% python3 -q
>>> import numpy as np
>>> np.set_printoptions(suppress=True, linewidth=120)
>>> data = np.load("run4.npy")
>>> data
array([[0, 0, 0, 0, 1],
       [0, 0, 1, 1, 0],
       [0, 1, 0, 0, 0],
       [0, 1, 0, 0, 0],
       [1, 0, 0, 0, 0]])
>>> evals, V = np.linalg.eigh(data)
>>> np.round(np.linalg.eigvalsh(data + 4 * np.eye(5)), 2)
array([2.59, 3.  , 4.  , 5.  , 5.41])
>>> np.round(V @ np.diag(evals) @ V.T, 2) + 0
array([[0., 0., 0., 0., 1.],
       [0., 0., 1., 1., 0.],
       [0., 1., 0., 0., 0.],
       [0., 1., 0., 0., 0.],
       [1., 0., 0., 0., 0.]])
>>> np.round(V.T @ V, 2) + 0
array([[1., 0., 0., 0., 0.],
       [0., 1., 0., 0., 0.],
       [0., 0., 1., 0., 0.],
       [0., 0., 0., 1., 0.],
       [0., 0., 0., 0., 1.]])
>>> evals.round(2) + 0
array([-1.41, -1.  ,  0.  ,  1.  ,  1.41])
>>> (evals > 1e-8).sum(), (evals < -1e-8).sum()
(np.int64(2), np.int64(2))
>>> np.abs(V[:, -1]).round(6).argmax()
np.int64(1)
>>> W = np.array([[3, 5, 2, 3], [3, 0, 4, 4], [3, 4, 0, 3], [5, 4, 4, 4], [4, 5, 3, 3]])
>>> coef = np.array([1, 1, 1, 3])
>>> act = np.maximum(data @ W + coef, 0)
>>> np.linalg.matrix_rank(act)
np.int64(4)
>>> (act > 0).astype(int)
array([[1, 1, 1, 1],
       [1, 1, 1, 1],
       [1, 1, 1, 1],
       [1, 1, 1, 1],
       [1, 1, 1, 1]])
>>> act
array([[ 5,  6,  4,  6],
       [ 9,  9,  5, 10],
       [ 4,  1,  5,  7],
       [ 4,  1,  5,  7],
       [ 4,  6,  3,  6]])
>>> W2 = np.array([[1, 2], [-3, -1], [-3, 2], [2, -1]])
>>> (act @ W2).round(6).argmax(axis=1)
array([1, 1, 1, 1, 1])
>>> act @ W2
array([[-13,   6],
       [-13,   9],
       [  0,  10],
       [  0,  10],
       [-11,   2]])
>>> x = np.array([3, 2, -3, -5])
>>> target = act @ x
>>> np.round(np.linalg.solve(act.T @ act, act.T @ target), 2)
array([ 3.,  2., -3., -5.])
>>> np.round(np.linalg.pinv(act) @ act, 2) + 0
array([[1., 0., 0., 0.],
       [0., 1., 0., 0.],
       [0., 0., 1., 0.],
       [0., 0., 0., 1.]])
>>> rng = np.random.default_rng(78016)
>>> target = target + 0.05 * rng.normal(size=5)
>>> target.round(2)
array([-15.02, -19.91, -36.01, -36.  , -14.99])
>>> coef, *_ = np.linalg.lstsq(act, target)
>>> coef.round()
array([ 3.,  2., -3., -5.])
>>> coef.round(2)
array([ 3.03,  1.99, -3.06, -4.97])
>>> np.linalg.matrix_rank(data, rtol=0.1)
np.int64(4)
>>> np.argsort(-np.linalg.norm(data, axis=0).round(6), kind="stable")[:3]
array([1, 0, 2])
>>> [round(float(x), 2) for x in np.linalg.svd(data, compute_uv=False)[:3]]
[1.41, 1.41, 1.0]
>>> np.linalg.cond(data) > 100
np.True_
